$ python3 -q
>>> import numpy as np
>>> np.set_printoptions(precision=3, suppress=True, linewidth=200, legacy="1.25")
>>> def tidy(a):
...     return np.round(a, 3) + 0
... 
>>> m1 = np.load("arr.npy")
>>> m1
array([[-0.209,  1.55 ,  0.376, -0.998],
       [-1.   ,  0.4  ,  0.4  ,  1.5  ],
       [-0.3  ,  1.5  ,  0.4  , -1.   ]])
>>> left, sv, Vt = np.linalg.svd(m1)
>>> np.argmax(sv[:-1] / (sv[1:] + 1e-6)) + 1
2
>>> Y = left[:, :2] @ np.diag(sv[:2]) @ Vt[:2]
>>> tidy(np.abs(m1 - Y).max())
0.037
>>> tidy(np.linalg.norm(m1 - Y) / np.linalg.norm(m1))
0.021
>>> tidy(np.linalg.norm(m1 - Y, 2)), tidy(sv[2])
(0.069, 0.069)
>>> x = np.array([2, 0, 2, -3])
>>> np.linalg.norm(m1 @ x) <= np.linalg.norm(m1, 2) * np.linalg.norm(x) + 1e-9
True
>>> m1 @ x
array([ 3.328, -5.7  ,  3.2  ])
>>> print(m1 @ np.eye(4)[0])
[-0.209 -1.    -0.3  ]
>>> m1 @ (2 * x)
array([  6.656, -11.4  ,   6.4  ])
>>> blk = np.stack([m1, -3 * m1, m1[::-1]])
>>> np.linalg.matrix_rank(blk.reshape(3, -1))
2
>>> blk.shape
(3, 3, 4)
>>> tidy(np.linalg.norm(blk, axis=(1, 2)))
array([3.264, 9.792, 3.264])
>>> rng = np.random.default_rng(29753)
>>> Y = m1 + rng.integers(-2, 3, (3, 2)) @ rng.integers(-2, 3, (2, 4))
>>> Y
array([[ 0.791,  2.55 , -1.624, -0.998],
       [-1.   ,  0.4  ,  0.4  ,  1.5  ],
       [ 0.7  ,  2.5  , -1.6  , -1.   ]])
>>> np.abs(Y - m1).sum(axis=1)
array([4., 0., 4.])
>>> tidy(np.linalg.svd(Y - m1, compute_uv=False))
array([3.464, 0.   , 0.   ])
